% ipython --no-banner

In [1]: import numpy as np

In [2]: from numpy import linalg as LA

In [3]: np.set_printoptions(precision=3, suppress=True, linewidth=160, sign=" ")

In [4]: X = np.loadtxt("mat.csv", delimiter=",")

In [5]: print(X)
[[ 10.   1.   0.  22.   2.   3.]
 [ 16.   1.   0.  22.   0.  15.]
 [  0.   1.  20.   0.  26.   0.]
 [  0.   1.   0.   0.   0.   5.]
 [ 16.   1.   0.  12.   0.  23.]
 [  0.   1.   0.   2.   1.   0.]
 [  0.   1.   5.   7.  15.   0.]
 [  4.   1.   2.  22.  17.   0.]
 [ 12.   1.   0.  12.   0.  15.]
 [  0.   1.   0.   0.   0.   1.]
 [  0.   1.   0.   0.   0.   9.]
 [  0.   1.   0.   0.   0.   5.]
 [ 10.   1.   0.  22.   2.   3.]
 [  0.   1.   0.   0.   0.   3.]
 [  0.   1.   3.  12.  14.   0.]
 [  7.   1.   0.  17.   3.   1.]]

In [6]: P = X @ LA.solve(X.T @ X, X.T)

In [7]: print(round(np.trace(P), 3))
6.0

In [8]: print(np.round(LA.eigvalsh(P), 3) + 0)
[ 0.  0.  0.  0.  0.  0.  0.  0.  0.  0.  1.  1.  1.  1.  1.  1.]

In [9]: print(np.round(P @ X[:, 0], 3) + 0)
[ 10.  16.   0.   0.  16.   0.   0.   4.  12.   0.   0.   0.  10.   0.   0.   7.]

In [10]: f, r1 = X[15], X[12]

In [11]: print(f @ r1)
454.0

In [12]: pr = (f @ r1) / (f @ f) * f

In [13]: print(np.outer(f, r1))
[[  70.    7.    0.  154.   14.   21.]
 [  10.    1.    0.   22.    2.    3.]
 [   0.    0.    0.    0.    0.    0.]
 [ 170.   17.    0.  374.   34.   51.]
 [  30.    3.    0.   66.    6.    9.]
 [  10.    1.    0.   22.    2.    3.]]

In [14]: print(r1 - pr)
[ 0.894 -0.301  0.    -0.115 -1.903  1.699]

In [15]: q, R = LA.qr(X)

In [16]: print(round(np.trace(q @ q.T), 3))
6.0

In [17]: print(np.round(q @ R, 3) + 0)
[[ 10.   1.   0.  22.   2.   3.]
 [ 16.   1.   0.  22.   0.  15.]
 [  0.   1.  20.   0.  26.   0.]
 [  0.   1.   0.   0.   0.   5.]
 [ 16.   1.   0.  12.   0.  23.]
 [  0.   1.   0.   2.   1.   0.]
 [  0.   1.   5.   7.  15.   0.]
 [  4.   1.   2.  22.  17.   0.]
 [ 12.   1.   0.  12.   0.  15.]
 [  0.   1.   0.   0.   0.   1.]
 [  0.   1.   0.   0.   0.   9.]
 [  0.   1.   0.   0.   0.   5.]
 [ 10.   1.   0.  22.   2.   3.]
 [  0.   1.   0.   0.   0.   3.]
 [  0.   1.   3.  12.  14.   0.]
 [  7.   1.   0.  17.   3.   1.]]

In [18]: print(np.round(q.T @ q, 3) + 0)
[[ 1.  0.  0.  0.  0.  0.]
 [ 0.  1.  0.  0.  0.  0.]
 [ 0.  0.  1.  0.  0.  0.]
 [ 0.  0.  0.  1.  0.  0.]
 [ 0.  0.  0.  0.  1.  0.]
 [ 0.  0.  0.  0.  0.  1.]]
